% python3 -q
>>> import numpy as np
>>> import numpy.linalg as la
>>> np.set_printoptions(suppress=True, linewidth=100)
>>> m1 = np.array([[-1, 0, 0, 0, 0, 0],
...     [0, -2, 0, 0, 0, 0],
...     [-2, -1, 0, 0, 0, 0],
...     [0, 0, -1, 0, 0, 0],
...     [0, 0, 0, -2, 0, 0],
...     [0, 0, -2, -1, 0, 0],
...     [0, 0, 0, 0, -1, 0],
...     [0, 0, 0, 0, 0, -2],
...     [0, 0, 0, 0, -2, -1]])
>>> proj = m1 @ la.solve(m1.T @ m1, m1.T)
>>> np.round(proj @ m1[:, 3], 1) + 0
array([ 0.,  0.,  0.,  0., -2., -1.,  0.,  0.,  0.])
>>> proj.round(1)
array([[ 0.2, -0.2,  0.4,  0. ,  0. ,  0. ,  0. ,  0. ,  0. ],
       [-0.2,  1. ,  0.1,  0. ,  0. ,  0. ,  0. ,  0. ,  0. ],
       [ 0.4,  0.1,  0.8,  0. ,  0. ,  0. ,  0. ,  0. ,  0. ],
       [ 0. ,  0. ,  0. ,  0.2, -0.2,  0.4,  0. ,  0. ,  0. ],
       [ 0. ,  0. ,  0. , -0.2,  1. ,  0.1,  0. ,  0. ,  0. ],
       [ 0. ,  0. ,  0. ,  0.4,  0.1,  0.8,  0. ,  0. ,  0. ],
       [ 0. ,  0. ,  0. ,  0. ,  0. ,  0. ,  0.2, -0.2,  0.4],
       [ 0. ,  0. ,  0. ,  0. ,  0. ,  0. , -0.2,  1. ,  0.1],
       [ 0. ,  0. ,  0. ,  0. ,  0. ,  0. ,  0.4,  0.1,  0.8]])
>>> np.round(np.diag(proj), 1)
array([0.2, 1. , 0.8, 0.2, 1. , 0.8, 0.2, 1. , 0.8])
>>> left, sigma, Vh = la.svd(proj)
>>> sigma.round(1) + 0
array([1., 1., 1., 1., 1., 1., 0., 0., 0.])
>>> np.argmax(sigma[:-1] / (sigma[1:] + 1e-6)) + 1
np.int64(6)
>>> out = left[:, :6] @ np.diag(sigma[:6]) @ Vh[:6]
>>> np.round(la.norm(proj - out) / la.norm(proj), 1)
np.float64(0.0)
>>> la.matrix_rank(proj, rtol=0.05)
np.int64(6)
>>> w1 = np.array([[0, -1, -4, 3, 4, -5],
...     [1, 5, 6, 2, -8, -2],
...     [4, -9, 7, 1, 4, -7],
...     [-1, 4, -1, -9, -1, -2],
...     [8, 6, 9, -4, 8, 3],
...     [1, -5, -8, -5, -4, 9]])
>>> coef = np.array([-3, -3, -1, 3, -3, -1])
>>> act = np.maximum(m1 @ w1 + coef, 0)
>>> (act > 0).astype(int)
array([[0, 0, 1, 0, 0, 1],
       [0, 0, 0, 0, 1, 1],
       [0, 0, 1, 0, 0, 1],
       [0, 1, 0, 1, 0, 1],
       [0, 0, 1, 1, 0, 1],
       [0, 1, 0, 1, 0, 1],
       [0, 0, 0, 1, 0, 0],
       [0, 1, 1, 1, 1, 0],
       [0, 0, 0, 1, 0, 0]])
>>> act
array([[ 0,  0,  3,  0,  0,  4],
       [ 0,  0,  0,  0, 13,  3],
       [ 0,  0,  1,  0,  0, 11],
       [ 0,  6,  0,  2,  0,  6],
       [ 0,  0,  1, 21,  0,  3],
       [ 0, 11,  0, 10,  0, 15],
       [ 0,  0,  0,  7,  0,  0],
       [ 0,  7, 15, 13,  5,  0],
       [ 0,  0,  0, 16,  0,  0]])
>>> np.round((act > 0).mean(axis=0), 1)
array([0. , 0.3, 0.4, 0.7, 0.2, 0.7])
>>> la.matrix_rank(act)
np.int64(5)
>>> W2 = np.array([[5, -8], [-4, -8], [6, -1], [-4, 9], [-2, -1], [-6, -1]])
>>> (act @ W2).round(6).argmax(axis=1)
array([0, 1, 1, 1, 1, 1, 1, 1, 1])
>>> x0 = np.array([-3, -2, -2, 2, 0, -4])
>>> np.einsum("ij,j->i", act, x0)
array([-22, -12, -46, -32,  28, -62,  14, -18,  32])
>>> act @ np.ones(6)
array([ 7., 16., 12., 14., 25., 36.,  7., 40., 16.])
>>> np.sign((act @ x0).round(6))
array([-1, -1, -1, -1,  1, -1,  1, -1,  1])
>>> (act @ x0).argmax()
np.int64(8)
>>> act @ (2 * x0)
array([ -44,  -24,  -92,  -64,   56, -124,   28,  -36,   64])
>>> (act * x0).sum(axis=1)
array([-22, -12, -46, -32,  28, -62,  14, -18,  32])
>>> np.abs(m1).max()
np.int64(2)
>>> np.unravel_index(np.abs(m1).argmax(), m1.shape)
(np.int64(1), np.int64(1))
>>> K = np.array([[-2, 2, 1, 2, -1, 0, 1],
...     [1, -2, 2, 1, 2, -1, 0],
...     [0, 1, -2, 2, 1, 2, -1],
...     [-1, 0, 1, -2, 2, 1, 2],
...     [2, -1, 0, 1, -2, 2, 1],
...     [1, 2, -1, 0, 1, -2, 2],
...     [2, 1, 2, -1, 0, 1, -2]])
>>> t = np.radians(30)
>>> r_ = np.eye(7)
>>> r_[2, 2] = r_[5, 5] = np.cos(t)
>>> r_[2, 5], r_[5, 2] = -np.sin(t), np.sin(t)
>>> r_.round(1)
array([[ 1. ,  0. ,  0. ,  0. ,  0. ,  0. ,  0. ],
       [ 0. ,  1. ,  0. ,  0. ,  0. ,  0. ,  0. ],
       [ 0. ,  0. ,  0.9,  0. ,  0. , -0.5,  0. ],
       [ 0. ,  0. ,  0. ,  1. ,  0. ,  0. ,  0. ],
       [ 0. ,  0. ,  0. ,  0. ,  1. ,  0. ,  0. ],
       [ 0. ,  0. ,  0.5,  0. ,  0. ,  0.9,  0. ],
       [ 0. ,  0. ,  0. ,  0. ,  0. ,  0. ,  1. ]])
>>> out = K @ r_.T
>>> np.allclose(la.norm(K, axis=1), la.norm(out, axis=1))
True
>>> np.allclose(K @ K.T, out @ out.T)
True
>>> np.round(la.svd(K, compute_uv=False), 1), np.round(la.svd(out, compute_uv=False), 1)
(array([5. , 5. , 3.5, 3.5, 3.3, 3.3, 3. ]), array([5. , 5. , 3.5, 3.5, 3.3, 3.3, 3. ]))
>>> np.round(la.det(r_), 1), round(float(np.trace(r_)), 1)
(np.float64(1.0), 6.7)
>>> out.round(1)
array([[-2. ,  2. ,  0.9,  2. , -1. ,  0.5,  1. ],
       [ 1. , -2. ,  2.2,  1. ,  2. ,  0.1,  0. ],
       [ 0. ,  1. , -2.7,  2. ,  1. ,  0.7, -1. ],
       [-1. ,  0. ,  0.4, -2. ,  2. ,  1.4,  2. ],
       [ 2. , -1. , -1. ,  1. , -2. ,  1.7,  1. ],
       [ 1. ,  2. ,  0.1,  0. ,  1. , -2.2,  2. ],
       [ 2. ,  1. ,  1.2, -1. ,  0. ,  1.9, -2. ]])
>>> f = np.array([1, 5, 0, 6, 5, 0, 4])
>>> out = K + np.outer(f, np.eye(7)[5])
>>> la.matrix_rank(la.inv(out) - la.inv(K), tol=1e-8)
np.int64(1)
>>> rng = np.random.default_rng(1647)
>>> idx = rng.permutation(7)
>>> out = K[:, idx] * rng.choice([-1, 1], 7)
>>> out
array([[-1,  2, -2,  0, -2,  1,  1],
       [ 0, -1,  2, -1, -1, -2,  2],
       [ 1,  0, -1,  2, -2, -1, -2],
       [-2,  1,  0,  1,  2, -2,  1],
       [-1, -2,  1,  2, -1,  2,  0],
       [-2, -1, -2, -2,  0, -1, -1],
       [ 2, -2, -1,  1,  1,  0,  2]])
>>> left, _, Vh = la.svd(K.T @ out)
>>> idx
array([6, 0, 1, 5, 3, 4, 2])
>>> idx = rng.permutation(7)
>>> idx
array([5, 1, 4, 6, 2, 3, 0])
>>> out = K[idx][:, idx]
>>> np.allclose(out, K)
False
>>> np.trace(out)
np.int64(-14)
>>> f, r1 = K[0], K[4]
>>> f @ f
np.int64(15)
>>> p = (f @ r1) / (f @ f) * f
>>> (r1 - p) @ f
np.float64(0.0)
>>> np.outer(f, r1)
array([[-4,  2,  0, -2,  4, -4, -2],
       [ 4, -2,  0,  2, -4,  4,  2],
       [ 2, -1,  0,  1, -2,  2,  1],
       [ 4, -2,  0,  2, -4,  4,  2],
       [-2,  1,  0, -1,  2, -2, -1],
       [ 0,  0,  0,  0,  0,  0,  0],
       [ 2, -1,  0,  1, -2,  2,  1]])
>>> round(float(la.norm(f + r1) ** 2 + la.norm(f - r1) ** 2), 1)
60.0
>>> mat = np.loadtxt("test10.csv", delimiter=",")
>>> mat.round(1) + 0
array([[-16.2,  10.7, -54.2,  14.5, -52.2, -22.9, -20. ,  16.5],
       [-13.8,   8.9, -49. ,  12.4, -47.1, -21.3, -17.3,  14.5],
       [-12.8,   8.2, -46.7,  11.6, -44.9, -20.6, -16.1,  13.6],
       [-11.2,   7.1, -43.4,  10.3, -41.6, -19.5, -14.5,  12.3],
       [ -7.1,   4. , -33.6,   6.8, -32. , -16.3,  -9.8,   8.5],
       [ -5.8,   3.1, -30.5,   5.8, -28.9, -15.2,  -8.4,   7.3],
       [ -4.7,   2.3, -27.5,   4.8, -26.1, -14.1,  -7.2,   6.2],
       [ -3.4,   1.4, -24. ,   3.8, -22.7, -12.7,  -5.8,   4.9],
       [ -2.3,   0.6, -21. ,   2.9, -19.7, -11.5,  -4.6,   3.8],
       [ -2.2,   0.5, -20.5,   2.8, -19.2, -11.3,  -4.4,   3.6],
       [ -1.8,   0.2, -19.3,   2.5, -18.1, -10.8,  -4. ,   3.2],
       [ -0.9,  -0.4, -16.3,   1.7, -15.2,  -9.5,  -3. ,   2.1],
       [ -0.7,  -0.5, -15.7,   1.6, -14.6,  -9.2,  -2.8,   1.9],
       [  0.5,  -1.3, -10.9,   0.6, -10. ,  -6.9,  -1.4,   0.3],
       [  0.9,  -1.5,  -8.6,   0.3,  -7.8,  -5.8,  -0.9,  -0.3],
       [  0.9,  -1.6,  -8.1,   0.2,  -7.3,  -5.5,  -0.8,  -0.4],
       [  1.1,  -1.6,  -6.4,   0. ,  -5.7,  -4.5,  -0.5,  -0.8],
       [  1. ,  -1.3,  -3. ,  -0.1,  -2.6,  -2.3,  -0.2,  -1.1],
       [  0.7,  -1. ,  -1.7,  -0.1,  -1.4,  -1.4,  -0.1,  -1. ],
       [  0.6,  -0.7,  -1.2,  -0.1,  -1. ,  -1. ,  -0.1,  -0.8],
       [  0.5,  -0.6,  -0.9,   0. ,  -0.7,  -0.7,  -0.1,  -0.7],
       [  0.4,  -0.5,  -0.7,   0. ,  -0.6,  -0.6,  -0.1,  -0.5],
       [  0.1,  -0.1,  -0.1,   0. ,  -0.1,  -0.1,   0. ,  -0.1],
       [ -0.2,   0.3,   0.4,   0. ,   0.3,   0.3,   0.1,   0.4],
       [ -0.4,   0.6,   0.7,  -0.1,   0.5,   0.5,   0.2,   0.9],
       [ -0.5,   0.7,   0.7,  -0.1,   0.6,   0.5,   0.3,   0.9],
       [ -0.7,   1. ,   1. ,  -0.2,   0.8,   0.7,   0.5,   1.5],
       [ -0.7,   1.1,   1.1,  -0.2,   0.9,   0.8,   0.6,   1.7],
       [ -0.9,   1.4,   1.4,  -0.3,   1.1,   0.9,   0.8,   2.2],
       [ -1. ,   1.6,   1.6,  -0.5,   1.2,   1. ,   1.1,   2.7],
       [ -1.1,   2.5,   2.8,  -1.8,   2.1,   0.9,   3.3,   5.4],
       [ -1. ,   2.7,   3.1,  -2.3,   2.4,   0.8,   3.9,   6. ],
       [  0.8,   2.9,   6.2,  -6.7,   5. ,  -0.5,  10.4,  10.4],
       [  2. ,   2.7,   7.7,  -8.9,   6.5,  -1.2,  13.6,  12. ],
       [  3.5,   2.2,   9.5, -11.3,   8.1,  -2. ,  17. ,  13.6],
       [  3.9,   2.1,   9.9, -11.9,   8.6,  -2.2,  17.9,  13.9],
       [  4.7,   1.8,  10.9, -13.2,   9.5,  -2.6,  19.8,  14.6],
       [  5.8,   1.4,  12.2, -14.9,  10.7,  -3.1,  22.2,  15.5],
       [  9. ,   0.1,  15.9, -19.7,  14.2,  -4.5,  28.8,  17.7],
       [ 10.7,  -0.6,  17.8, -22. ,  16. ,  -5.2,  32.1,  18.6]])
>>> out = mat / la.norm(mat, axis=1, keepdims=True)
>>> G = out @ out.T
>>> G[14].round(1)
array([ 0.9,  0.9,  0.9,  0.9,  0.9,  0.9,  0.9,  1. ,  1. ,  1. ,  1. ,  1. ,  1. ,  1. ,  1. ,
        1. ,  1. ,  1. ,  0.9,  0.9,  0.9,  0.9,  0.8, -0.8, -0.7, -0.7, -0.7, -0.7, -0.6, -0.6,
       -0.5, -0.5, -0.4, -0.4, -0.4, -0.4, -0.4, -0.4, -0.4, -0.4])
>>> (G - 2 * np.eye(40)).round(6).argmax(axis=1)
array([ 1,  2,  1,  2,  5,  4,  5,  6,  9,  8,  9, 12, 11, 14, 15, 14, 15, 18, 19, 20, 21, 20, 21,
       24, 25, 24, 27, 26, 29, 28, 31, 30, 33, 34, 35, 34, 35, 36, 39, 38])
>>> round(float(np.degrees(np.arccos(np.clip(G[14, 39], -1, 1)))), 1)
114.7
>>> np.round(la.norm(out, axis=1), 1)
array([1., 1., 1., 1., 1., 1., 1., 1., 1., 1., 1., 1., 1., 1., 1., 1., 1., 1., 1., 1., 1., 1., 1.,
       1., 1., 1., 1., 1., 1., 1., 1., 1., 1., 1., 1., 1., 1., 1., 1., 1.])
